% python3 -q
>>> import numpy as np
>>> import numpy.linalg as la
>>> np.set_printoptions(suppress=True, linewidth=120)
>>> tidy = lambda a: np.round(a, 2) + 0
>>> F = np.load("mat.npy")
>>> F
array([[ 17.93,  10.91,  -2.  ,  19.  ,  -4.11,   4.91,   7.01,  18.97, -17.95],
       [  5.03,   3.82,  -3.07,   8.05,  -1.  ,  -2.06,  -0.97,   4.95,  -6.01],
       [ 26.02,  14.05,   2.06,  22.02,  -5.92,  13.95,  16.1 ,  28.06, -24.02],
       [ 10.08,   7.86,  -5.87,  16.08,  -2.08,  -3.89,  -1.82,   9.77, -11.93],
       [ 26.02,  13.91,   1.93,  22.15,  -6.07,  13.92,  16.08,  27.98, -23.89]])
>>> x0 = np.array([3, 7, 9, 6, 8, 9, 4, 0, 3])
>>> h1 = np.maximum(F @ x0, 0)
>>> tidy(np.tanh(F @ x0))
array([1., 1., 1., 1., 1.])
>>> tidy(h1)
array([211.66,  14.05, 397.6 ,  34.19, 395.07])
>>> tidy(F.T @ h1)
array([ 24835.64,  13713.32,    914.39,  22190.37,  -5706.95,  11923.2 ,  14161.97,  26629.49, -23280.2 ])
>>> tidy(np.maximum(F @ x0, 0) - np.maximum(-F @ x0, 0))
array([211.66,  14.05, 397.6 ,  34.19, 395.07])
>>> F * (h1 > 1e-9)[:, None]
array([[ 17.93,  10.91,  -2.  ,  19.  ,  -4.11,   4.91,   7.01,  18.97, -17.95],
       [  5.03,   3.82,  -3.07,   8.05,  -1.  ,  -2.06,  -0.97,   4.95,  -6.01],
       [ 26.02,  14.05,   2.06,  22.02,  -5.92,  13.95,  16.1 ,  28.06, -24.02],
       [ 10.08,   7.86,  -5.87,  16.08,  -2.08,  -3.89,  -1.82,   9.77, -11.93],
       [ 26.02,  13.91,   1.93,  22.15,  -6.07,  13.92,  16.08,  27.98, -23.89]])
>>> W0 = np.array([[0.7, -0.5, -0.5, 0.2],
...     [-1.8, 0.9, 0.0, -0.3],
...     [0.6, 1.2, -1.1, 1.7],
...     [1.1, -1.0, 0.0, -0.5],
...     [0.2, -0.6, 0.5, 1.2],
...     [-2.47, 0.8, 1.42, -1.5],
...     [-0.9, 0.0, 0.4, -1.3],
...     [-1.9, 0.3, 1.2, -1.5],
...     [-2.5, 0.8, 1.4, -1.5]])
>>> x0 = np.array([4, 0, 5, 8])
>>> y = W0 @ x0
>>> tidy(la.lstsq(W0, y)[0])
array([4., 0., 5., 8.])
>>> tidy(y)
array([  1.9 ,  -9.6 ,  10.5 ,   0.4 ,  12.9 , -14.78, -12.  , -13.6 , -15.  ])
>>> rng = np.random.default_rng(1)
>>> y = y + 0.02 * rng.normal(size=9)
>>> tidy(y)
array([  1.91,  -9.58,  10.51,   0.37,  12.92, -14.77, -12.01, -13.59, -14.99])
>>> b, *_ = la.lstsq(W0, y)
>>> tidy(b)
array([ 3.98, -0.01,  4.99,  8.02])
>>> tidy(la.norm(y - W0 @ b))
np.float64(0.02)
